In [1]: import numpy as np

In [2]: np.set_printoptions(precision=2, suppress=True, linewidth=160)

In [3]: rd = lambda a: np.round(a, 2) + 0

In [4]: M = np.load("dump.npy")

In [5]: M
Out[5]: 
array([[ 2.2, -1.3, -0.7, -0.1, -2.4, -0.2],
       [-0.1, -0.5,  0.6, -1.8, -3.6,  0.9],
       [-0.4, -0.5,  0. ,  1.3,  0.6,  0.6]])

In [6]: r0, v = M[1], M[0]

In [7]: r0 @ v
Out[7]: np.float64(8.65)

In [8]: p = (r0 @ v) / (r0 @ r0) * r0

In [9]: rd(np.linalg.norm(r0 + v) ** 2 + np.linalg.norm(r0 - v) ** 2)
Out[9]: np.float64(60.92)

In [10]: rd(v - p)
Out[10]: array([ 2.25, -1.05, -0.99,  0.78, -0.63, -0.64])

In [11]: rd(p)
Out[11]: array([-0.05, -0.25,  0.29, -0.88, -1.77,  0.44])

In [12]: rd((v - p) @ r0)
Out[12]: np.float64(0.0)

In [13]: def softmax(z):
    ...:     e = np.exp(z - z.max(axis=-1, keepdims=True))
    ...:     return e / e.sum(axis=-1, keepdims=True)
    ...: 

In [14]: rd(softmax(10 * M[2]))
Out[14]: array([0., 0., 0., 1., 0., 0.])

In [15]: S = M @ M.T / np.sqrt(6)

In [16]: rd(softmax(S))
Out[16]: 
array([[0.84, 0.15, 0.  ],
       [0.02, 0.97, 0.  ],
       [0.12, 0.06, 0.82]])

In [17]: rd(softmax(S)[2] @ M)
Out[17]: array([-0.07, -0.6 , -0.05,  0.95,  0.  ,  0.52])

In [18]: softmax(S).round(6).argmax(axis=1)
Out[18]: array([0, 1, 2])

In [19]: rng = np.random.default_rng(8394)

In [20]: M2 = M + rng.integers(-2, 3, (3, 1)) @ rng.integers(-2, 3, (1, 6))

In [21]: M2
Out[21]: 
array([[ 4.2, -1.3, -1.7,  1.9, -2.4,  0.8],
       [-4.1, -0.5,  2.6, -5.8, -3.6, -1.1],
       [-0.4, -0.5,  0. ,  1.3,  0.6,  0.6]])

In [22]: np.abs(M2 - M).sum(axis=1)
Out[22]: array([ 6., 12.,  0.])

In [23]: np.linalg.matrix_rank(M2 - M, tol=1e-8)
Out[23]: np.int64(1)

In [24]: Uu, sv, vt = np.linalg.svd(M, full_matrices=False)

In [25]: rd(Uu.T @ M @ vt.T)
Out[25]: 
array([[5.  , 0.  , 0.  ],
       [0.  , 2.52, 0.  ],
       [0.  , 0.  , 1.4 ]])

In [26]: rd(np.cumsum(sv ** 2) / np.sum(sv ** 2))
Out[26]: array([0.75, 0.94, 1.  ])

In [27]: rd(sv / sv[0])
Out[27]: array([1.  , 0.5 , 0.28])

In [28]: rd(np.sqrt((sv ** 2).sum())), rd(np.linalg.norm(M))
Out[28]: (np.float64(5.77), np.float64(5.77))

In [29]: rd(sv)
Out[29]: array([5.  , 2.52, 1.4 ])

In [30]: np.abs(Uu[:, 0]).round(6).argmax()
Out[30]: np.int64(1)

In [31]: rd(vt @ vt.T)
Out[31]: 
array([[1., 0., 0.],
       [0., 1., 0.],
       [0., 0., 1.]])
